% python3 -q
>>> import numpy as np
>>> import numpy.linalg as la
>>> np.set_printoptions(precision=2, suppress=True, linewidth=160)
>>> F = np.load("block7.npy")
>>> F
array([[9, 3, 3, 0],
       [3, 1, 1, 0],
       [3, 1, 1, 0],
       [0, 0, 0, 0]])
>>> # column 2 repeats column 1
>>> ev, vecs = la.eigh(F)
>>> np.round(la.svd(F, compute_uv=False), 2) + 0
array([11.,  0.,  0.,  0.])
>>> la.eigvalsh(F + 2 * np.eye(4))
array([ 2.,  2.,  2., 13.])
>>> np.round(la.eigvalsh(F @ F), 2) + 0
array([  0.,   0.,   0., 121.])
>>> ev.sum(), np.trace(F)
(np.float64(11.0), np.int64(11))
>>> np.unique(ev.round(6) + 0, return_counts=True)[1]
array([3, 1])
>>> np.abs(vecs[:, -1]).round(6).argmax()
np.int64(0)
>>> ev.round(2) + 0
array([ 0.,  0.,  0., 11.])
>>> F @ F
array([[99, 33, 33,  0],
       [33, 11, 11,  0],
       [33, 11, 11,  0],
       [ 0,  0,  0,  0]])
>>> (F != 0).astype(int)
array([[1, 1, 1, 0],
       [1, 1, 1, 0],
       [1, 1, 1, 0],
       [0, 0, 0, 0]])
>>> np.round(np.sort(la.eigvals(F).real), 2) + 0
array([ 0.,  0.,  0., 11.])
>>> (F + F.T) / 2
array([[9., 3., 3., 0.],
       [3., 1., 1., 0.],
       [3., 1., 1., 0.],
       [0., 0., 0., 0.]])
>>> round(np.abs(la.eigvals(F)).max(), 2)
np.float64(11.0)
>>> np.round(np.sort(np.abs(la.eigvals(F))), 2) + 0
array([ 0.,  0.,  0., 11.])
>>> r = la.matrix_rank(F)
>>> r
np.int64(1)
>>> null = la.svd(F)[2][r:].T
>>> [int(la.matrix_rank(F[:, :j + 1])) for j in range(4)]
[1, 1, 1, 1]
>>> np.round(F @ null, 2) + 0
array([[0., 0., 0.],
       [0., 0., 0.],
       [0., 0., 0.],
       [0., 0., 0.]])
>>> null @ null.T
array([[ 0.18, -0.27, -0.27,  0.  ],
       [-0.27,  0.91, -0.09,  0.  ],
       [-0.27, -0.09,  0.91,  0.  ],
       [ 0.  ,  0.  ,  0.  ,  1.  ]])
>>> np.allclose(F @ null, 0)
True
>>> null.shape
(4, 3)
>>> rng = np.random.default_rng(722)
>>> z = rng.permutation(4)
>>> z
array([3, 2, 0, 1])
>>> Y = F[z][:, z]
>>> Y
array([[0, 0, 0, 0],
       [0, 1, 3, 1],
       [0, 3, 9, 3],
       [0, 1, 3, 1]])
>>> np.round(np.sort(np.abs(la.eigvals(Y))), 2) + 0
array([ 0.,  0.,  0., 11.])
>>> feats = np.load("sample5.npy")
>>> feats
array([[0, 0, 1, 0],
       [0, 0, 0, 1],
       [1, 0, 0, 0],
       [0, 1, 0, 0]])
>>> vec = np.array([0, 0, 3, 5])
>>> 4 - la.matrix_rank(feats - np.eye(4), tol=1e-8)
np.int64(2)
>>> np.sort(np.abs(np.degrees(np.angle(la.eigvals(feats)))))
array([  0.,   0., 180., 180.])
>>> [p for p in range(1, 25) if np.allclose(la.matrix_power(feats, p), np.eye(4))]
[2, 4, 6, 8, 10, 12, 14, 16, 18, 20, 22, 24]
>>> feats.T @ (feats @ vec)
array([0, 0, 3, 5])
>>> np.abs(la.eigvals(feats))
array([1., 1., 1., 1.])
>>> np.round(la.det(feats), 2)
np.float64(1.0)
>>> Y = np.array([[2, 7, 7], [0, 9, 1]])
>>> C = np.kron(Y, feats)
>>> round(la.norm(C, 2), 2), np.round(la.norm(Y, 2) * la.norm(feats, 2), 2)
(np.float64(12.76), np.float64(12.76))
>>> C.shape
(8, 12)
>>> np.fft.fft(feats[0])
array([ 1.+0.j, -1.+0.j,  1.+0.j, -1.+0.j])
>>> (feats @ feats)[0]
array([1, 0, 0, 0])
>>> np.allclose(feats @ feats.T, feats.T @ feats)
True
>>> np.sort(np.abs(np.fft.fft(feats[0]))), np.sort(la.svd(feats, compute_uv=False))
(array([1., 1., 1., 1.]), array([1., 1., 1., 1.]))
>>> vec = np.array([5, -1, -7, 5])
>>> target = feats @ vec
>>> target
array([-7,  5,  5, -1])
>>> la.solve(feats, target + feats[:, 2])
array([ 5., -1., -6.,  5.])
